% python3 -q
>>> import numpy as np
>>> import numpy.linalg as la
>>> np.set_printoptions(precision=2, suppress=True, linewidth=200, sign=" ")
>>> F = np.load("out8.npy")
>>> print(F)
[[-5  3 -3]
 [ 2 -2 -1]
 [-1 -4  5]
 [-1 -4  5]]
>>> u, v = F[0], F[1]
>>> print(u @ v)
-13
>>> p = (u @ v) / (u @ u) * u
>>> print(np.round((v - p) @ u, 2))
-0.0
>>> print(p)
[ 1.51 -0.91  0.91]
>>> print(np.outer(u, v))
[[-10  10   5]
 [  6  -6  -3]
 [ -6   6   3]]
>>> print(round(la.norm(u + v) ** 2 + la.norm(u - v) ** 2, 2))
104.0
>>> x = np.array([1, 3, 2])
>>> rhs = F @ x
>>> c, lr = np.zeros(3), 1 / la.norm(F, 2) ** 2
>>> for i in range(50):
...     c -= lr * F.T @ (F @ c - rhs)
...     if i % 10 == 0: print(i, round(la.norm(F @ c - rhs), 2))
... 
0 6.64
10 4.71
20 3.36
30 2.4
40 1.71
>>> print(round(la.cond(F), 2))
5.49
>>> M = np.loadtxt("run2.csv", delimiter=",")
>>> print(M)
[[ 2.  0.]
 [ 0.  1.]]
>>> P = np.triu(np.array([[-1, -2], [-1, 0]]), 1) + np.eye(2)
>>> B = P @ M @ la.inv(P)
>>> print(np.poly(B))
[ 1. -3.  2.]
>>> print(B)
[[ 2.  2.]
 [ 0.  1.]]
>>> print(P @ M - M @ P)
[[ 0.  2.]
 [ 0.  0.]]
>>> print(la.matrix_power(M - np.diag(np.diag(M)), 2))
[[ 0.  0.]
 [ 0.  0.]]
>>> print(np.sort(la.eigvals(M)))
[ 1.  2.]
>>> B = M[0, 0] * M[1:] - np.outer(M[1:, 0], M[0])
>>> print(B)
[[ 0.  2.]]
>>> print(la.matrix_rank(B), la.matrix_rank(M))
1 2
>>> low = la.cholesky(M)
>>> print(low @ low.T)
[[ 2.  0.]
 [ 0.  1.]]
>>> print(la.eigvalsh(M).min() > 0)
True
>>> print(M / np.sqrt(np.outer(np.diag(M), np.diag(M))))
[[ 1.  0.]
 [ 0.  1.]]
>>> arr = np.load("m.npy")
>>> print(arr)
[[ 22.8  -14.95  -7.65]
 [ 10.55  -4.91  -4.14]
 [  6.92  -2.34  -3.12]
 [  1.04   0.79  -1.36]
 [  0.32  -0.24   0.29]
 [  2.15   0.08   2.18]
 [  2.43   0.47   2.64]
 [  3.21   7.07   7.31]
 [  3.07   8.78   8.29]
 [  0.98  20.09  14.12]]
>>> Q, vecs = la.qr(F[:, :2])[0], la.qr(F[:, 2:])[0]
>>> s = la.svd(Q.T @ vecs, compute_uv=False)
>>> print(np.degrees(np.arccos(s.clip(0, 1))))
[ 21.93]
>>> rng = np.random.default_rng(9285)
>>> lab = rng.permutation(2)
>>> print(lab)
[ 1  0]
>>> B = M[lab][:, lab]
>>> print(B)
[[ 1.  0.]
 [ 0.  2.]]
>>> print(np.trace(B))
3.0
>>> print(np.allclose(B, M))
False
>>> print(np.sort(np.abs(la.eigvals(B))))
[ 1.  2.]
